In [1]: import numpy as np

In [2]: np.set_printoptions(suppress=True, linewidth=200)

In [3]: W0 = np.vander(np.arange(4) - 1, 2, increasing=True)

In [4]: print(W0)
[[ 1 -1]
 [ 1  0]
 [ 1  1]
 [ 1  2]]

In [5]: vec = np.array([-1, 2])

In [6]: rhs = W0 @ vec

In [7]: print(rhs)
[-3 -1  1  3]

In [8]: print(np.round(np.linalg.lstsq(W0, rhs)[0], 1))
[-1.  2.]

In [9]: rng = np.random.default_rng(78)

In [10]: rhs = rhs + 0.1 * rng.normal(size=4)

In [11]: print(rhs.round(1))
[-3.1 -1.   1.   2.9]

In [12]: c, *_ = np.linalg.lstsq(W0, rhs)

In [13]: print(round(np.linalg.norm(rhs - W0 @ c), 1))
0.1

In [14]: print(c.round(1))
[-1.  2.]

In [15]: Y = np.c_[W0[:, :1] @ np.array([[3]]), np.array([1, 0, 1, 1])]

In [16]: print(Y)
[[3 1]
 [3 0]
 [3 1]
 [3 1]]

In [17]: print(np.linalg.matrix_rank(np.c_[W0, Y]))
3

In [18]: print(np.linalg.matrix_rank(Y))
2

In [19]: vec = np.array([0, 2])

In [20]: print(Y @ vec)
[2 0 2 2]

In [21]: vec @ Y
ValueError: matmul: Input operand 1 has a mismatch in its core dimension 0, with gufunc signature (n?,k),(k,m?)->(n?,m?) (size 4 is different from 2)


In [22]: print(Y * vec)
[[0 2]
 [0 0]
 [0 2]
 [0 2]]

In [23]: idx = rng.permutation(2)

In [24]: Y = W0[:, idx] * rng.choice([-1, 1], 2)

In [25]: print(Y)
[[-1  1]
 [-1  0]
 [-1 -1]
 [-1 -2]]

In [26]: left, _, Vt = np.linalg.svd(W0.T @ Y)

In [27]: print(np.round(np.linalg.lstsq(W0, Y)[0], 1) + 0)
[[-1.  0.]
 [ 0. -1.]]

In [28]: K = np.array([[-2, 6, -2], [-4, 12, -4], [-2, 6, -2], [2, -6, 2]])

In [29]: Y = K + rng.integers(-2, 3, (4, 1)) @ rng.integers(-2, 3, (1, 3))

In [30]: print(Y)
[[-2  6 -2]
 [-3 11 -4]
 [-1  5 -2]
 [ 4 -8  2]]

In [31]: print(np.linalg.matrix_rank(Y - K, tol=1e-8))
1

In [32]: print(Y - K)
[[ 0  0  0]
 [ 1 -1  0]
 [ 1 -1  0]
 [ 2 -2  0]]

In [33]: Y = np.array([[0, 4, -2], [-6, -7, -7]])

In [34]: Z = np.kron(Y, K)

In [35]: print(Z)
[[  0   0   0  -8  24  -8   4 -12   4]
 [  0   0   0 -16  48 -16   8 -24   8]
 [  0   0   0  -8  24  -8   4 -12   4]
 [  0   0   0   8 -24   8  -4  12  -4]
 [ 12 -36  12  14 -42  14  14 -42  14]
 [ 24 -72  24  28 -84  28  28 -84  28]
 [ 12 -36  12  14 -42  14  14 -42  14]
 [-12  36 -12 -14  42 -14 -14  42 -14]]

In [36]: print(np.linalg.matrix_rank(Z))
2

In [37]: arr = np.load("sample15.npy")

In [38]: print(arr)
[[  7.3   0.3   5.2]
 [ 10.7  -1.   16. ]
 [  3.3   5.8   4.2]
 [  3.3   4.1  -7.1]
 [  7.    2.8  -7. ]
 [  6.4  -8.1 -13.2]
 [  1.8   7.    5.5]
 [ -8.8   1.6   5.2]
 [-16.4  -7.5  -1.5]
 [ -5.8  -4.6  -3.8]
 [  7.8  -3.3  -3. ]
 [ -8.1   4.5   0.1]
 [  6.   -5.4   4.3]
 [ -8.5   1.    7.9]
 [ -1.2  -0.6   3.8]
 [ 14.   -4.7 -16.2]
 [ -1.9  -1.4  -0.9]
 [ -0.7   0.2   2.1]
 [  4.3   1.8  -2.7]
 [ -3.6   5.2   1.6]
 [ -0.3  -1.6   1.5]]

In [39]: idx = arr[:, 0] > np.median(arr[:, 0])

In [40]: r0 = arr[idx].mean(axis=0) - arr[~idx].mean(axis=0)

In [41]: print((((arr - arr.mean(axis=0)) @ r0 > 0) == idx).mean())
1.0

In [42]: cen = (arr - arr.mean(axis=0)) / arr.std(axis=0)

In [43]: print(np.argwhere(np.abs(cen) > 2))
[[ 1  2]
 [ 8  0]
 [15  2]]

In [44]: print(np.round(cen.std(axis=0), 1))
[1. 1. 1.]

In [45]: c = np.linalg.lstsq(np.delete(cen, 2, axis=1), cen[:, 2])[0]

In [46]: print(c.round(1))
[-0.2  0.3]

In [47]: print(round(float(1 - np.var(cen[:, 2] - np.delete(cen, 2, axis=1) @ c)), 1))
0.2
